In [1]: import numpy as np

In [2]: from numpy import linalg as LA

In [3]: np.set_printoptions(precision=4, suppress=True, linewidth=200)

In [4]: tidy = lambda a: np.round(a, 4) + 0

In [5]: M = np.load("sample8.npy")

In [6]: M
Out[6]: 
array([[11, -3,  4, -6, -9, -1],
       [ 9, 22, -8, -3,  6,  0],
       [-4,  1,  7,  1,  3, -1],
       [ 8,  5, -8,  8,  7, -4],
       [ 1, -6,  0,  7,  4, -7],
       [-6,  3, -2,  2,  6,  8]])

In [7]: cov = M.T @ M

In [8]: LA.matrix_rank(cov)
Out[8]: np.int64(6)

In [9]: cov
Out[9]: 
array([[ 319,  177, -108,  -38,  -33,  -94],
       [ 177,  564, -227,  -43,  191,   48],
       [-108, -227,  197,  -61, -131,    5],
       [ -38,  -43,  -61,  163,  135,  -60],
       [ -33,  191, -131,  135,  227,   -2],
       [ -94,   48,    5,  -60,   -2,  131]])

In [10]: rng = np.random.default_rng(27371)

In [11]: idx = rng.permutation(6)

In [12]: idx
Out[12]: array([4, 3, 0, 2, 5, 1])

In [13]: out = cov[idx][:, idx]

In [14]: out
Out[14]: 
array([[ 227,  135,  -33, -131,   -2,  191],
       [ 135,  163,  -38,  -61,  -60,  -43],
       [ -33,  -38,  319, -108,  -94,  177],
       [-131,  -61, -108,  197,    5, -227],
       [  -2,  -60,  -94,    5,  131,   48],
       [ 191,  -43,  177, -227,   48,  564]])

In [15]: np.trace(out)
Out[15]: np.int64(1601)

In [16]: M.reshape(-1, 2)
Out[16]: 
array([[11, -3],
       [ 4, -6],
       [-9, -1],
       [ 9, 22],
       [-8, -3],
       [ 6,  0],
       [-4,  1],
       [ 7,  1],
       [ 3, -1],
       [ 8,  5],
       [-8,  8],
       [ 7, -4],
       [ 1, -6],
       [ 0,  7],
       [ 4, -7],
       [-6,  3],
       [-2,  2],
       [ 6,  8]])

In [17]: t3 = M.reshape(6, 2, -1)

In [18]: t3.shape
Out[18]: (6, 2, 3)

In [19]: np.swapaxes(t3, 1, 2)[4]
Out[19]: 
array([[ 1,  7],
       [-6,  4],
       [ 0, -7]])

In [20]: tidy(LA.det(M))
Out[20]: np.float64(346961.0)

In [21]: M @ M
Out[21]: 
array([[  27,  -74,  146, -166, -189,   64],
       [ 311,  398, -172, -110,   30,  -31],
       [ -46,   25,   19,   55,   76,  -36],
       [ 260,   64, -120,   34,   -6, -113],
       [  59, -145,   10,   82,  -22, -113],
       [ -57,   80,  -94,   99,  152,   22]])

In [22]: tidy(np.abs(LA.eigvals(M)).max())
Out[22]: np.float64(18.8215)

In [23]: (M - M.T) / 2
Out[23]: 
array([[ 0. , -6. ,  4. , -7. , -5. ,  2.5],
       [ 6. ,  0. , -4.5, -4. ,  6. , -1.5],
       [-4. ,  4.5,  0. ,  4.5,  1.5,  0.5],
       [ 7. ,  4. , -4.5,  0. ,  0. , -3. ],
       [ 5. , -6. , -1.5,  0. ,  0. , -6.5],
       [-2.5,  1.5, -0.5,  3. ,  6.5,  0. ]])

In [24]: W0 = np.arange(20).reshape(5, 4) + -2

In [25]: W0
Out[25]: 
array([[-2, -1,  0,  1],
       [ 2,  3,  4,  5],
       [ 6,  7,  8,  9],
       [10, 11, 12, 13],
       [14, 15, 16, 17]])

In [26]: Uu, sigma, VT = LA.svd(W0)

In [27]: np.argmax(sigma[:-1] / (sigma[1:] + 1e-6)) + 1
Out[27]: np.int64(2)

In [28]: out = Uu[:, :2] @ np.diag(sigma[:2]) @ VT[:2]

In [29]: LA.matrix_rank(out)
Out[29]: np.int64(2)

In [30]: tidy(LA.norm(W0 - out, 2)), tidy(sigma[2])
Out[30]: (np.float64(0.0), np.float64(0.0))

In [31]: tidy(out)
Out[31]: 
array([[-2., -1.,  0.,  1.],
       [ 2.,  3.,  4.,  5.],
       [ 6.,  7.,  8.,  9.],
       [10., 11., 12., 13.],
       [14., 15., 16., 17.]])

In [32]: LA.cond(W0) > 100
Out[32]: np.True_

In [33]: [round(float(x), 4) for x in LA.svd(W0, compute_uv=False)[:3]]
Out[33]: [42.2021, 2.9973, 0.0]

In [34]: np.abs(np.diag(LA.qr(W0)[1])) > 1e-9
Out[34]: array([ True,  True, False, False])

In [35]: tidy(np.trace(LA.pinv(W0) @ W0))
Out[35]: np.float64(2.0)

In [36]: np.unique(W0.round(6), axis=0).shape
Out[36]: (5, 4)

In [37]: tidy(W0 @ LA.pinv(W0) @ W0)
Out[37]: 
array([[-2., -1.,  0.,  1.],
       [ 2.,  3.,  4.,  5.],
       [ 6.,  7.,  8.,  9.],
       [10., 11., 12., 13.],
       [14., 15., 16., 17.]])

In [38]: A = np.diag(np.array([3, 3, 4, 2, 1, 2, 5, 1, 5])) + -2 * np.eye(9, k=1) + -2 * np.eye(9, k=-1)

In [39]: A
Out[39]: 
array([[ 3., -2.,  0.,  0.,  0.,  0.,  0.,  0.,  0.],
       [-2.,  3., -2.,  0.,  0.,  0.,  0.,  0.,  0.],
       [ 0., -2.,  4., -2.,  0.,  0.,  0.,  0.,  0.],
       [ 0.,  0., -2.,  2., -2.,  0.,  0.,  0.,  0.],
       [ 0.,  0.,  0., -2.,  1., -2.,  0.,  0.,  0.],
       [ 0.,  0.,  0.,  0., -2.,  2., -2.,  0.,  0.],
       [ 0.,  0.,  0.,  0.,  0., -2.,  5., -2.,  0.],
       [ 0.,  0.,  0.,  0.,  0.,  0., -2.,  1., -2.],
       [ 0.,  0.,  0.,  0.,  0.,  0.,  0., -2.,  5.]])

In [40]: A.sum(axis=0)
Out[40]: array([ 1., -1.,  0., -2., -3., -2.,  1., -3.,  3.])

In [41]: np.diff(A, axis=0)
Out[41]: 
array([[-5.,  5., -2.,  0.,  0.,  0.,  0.,  0.,  0.],
       [ 2., -5.,  6., -2.,  0.,  0.,  0.,  0.,  0.],
       [ 0.,  2., -6.,  4., -2.,  0.,  0.,  0.,  0.],
       [ 0.,  0.,  2., -4.,  3., -2.,  0.,  0.,  0.],
       [ 0.,  0.,  0.,  2., -3.,  4., -2.,  0.,  0.],
       [ 0.,  0.,  0.,  0.,  2., -4.,  7., -2.,  0.],
       [ 0.,  0.,  0.,  0.,  0.,  2., -7.,  3., -2.],
       [ 0.,  0.,  0.,  0.,  0.,  0.,  2., -3.,  7.]])

In [42]: np.unravel_index(np.abs(A).argmax(), A.shape)
Out[42]: (np.int64(6), np.int64(6))

In [43]: tidy(LA.norm(A))
Out[43]: np.float64(12.5698)

In [44]: A.sum(axis=1)
Out[44]: array([ 1., -1.,  0., -2., -3., -2.,  1., -3.,  3.])

In [45]: t3 = np.stack([A, 5 * A, A[::-1]])

In [46]: LA.matrix_rank(t3.reshape(3, -1))
Out[46]: np.int64(2)

In [47]: t3.shape
Out[47]: (3, 9, 9)

In [48]: u = np.array([3, 0, 2, 1, -1, -2, 3, 2, -3])

In [49]: out = A + np.outer(u, np.eye(9)[2])

In [50]: LA.matrix_rank(out - A)
Out[50]: np.int64(1)

In [51]: tidy(LA.det(out) / LA.det(A)), tidy(1 + LA.solve(A, u)[2])
Out[51]: (np.float64(8.2724), np.float64(8.2724))

In [52]: vec = np.array([-1, -2, -2, -3, 1, -1, -2, 3, 1])

In [53]: A @ np.ones(9)
Out[53]: array([ 1., -1.,  0., -2., -3., -2.,  1., -3.,  3.])

In [54]: A @ (2 * vec)
Out[54]: array([  2.,   0.,   4.,  -8.,  18.,   0., -28.,  10.,  -2.])

In [55]: np.sign((A @ vec).round(6))
Out[55]: array([ 1.,  0.,  1., -1.,  1.,  0., -1.,  1., -1.])

In [56]: data = np.array([[4, 0, 0, 0], [0, 1, 0, 0], [0, 0, 1, 0], [0, 0, 0, 0]])

In [57]: data
Out[57]: 
array([[4, 0, 0, 0],
       [0, 1, 0, 0],
       [0, 0, 1, 0],
       [0, 0, 0, 0]])

In [58]: tidy(np.trace(LA.pinv(data) @ data))
Out[58]: np.float64(3.0)

In [59]: np.abs(np.diag(LA.qr(data)[1])) > 1e-9
Out[59]: array([ True,  True,  True, False])

In [60]: tidy(data @ LA.pinv(data) @ data)
Out[60]: 
array([[4., 0., 0., 0.],
       [0., 1., 0., 0.],
       [0., 0., 1., 0.],
       [0., 0., 0., 0.]])

In [61]: rk = LA.matrix_rank(data)

In [62]: rk
Out[62]: np.int64(3)

In [63]: ns = LA.svd(data)[2][rk:].T

In [64]: ns[:, 0] / ns[np.abs(ns[:, 0]).round(6).argmax(), 0]
Out[64]: array([0., 0., 0., 1.])

In [65]: LA.matrix_rank(data.T @ data), LA.matrix_rank(data @ data.T)
Out[65]: (np.int64(3), np.int64(3))
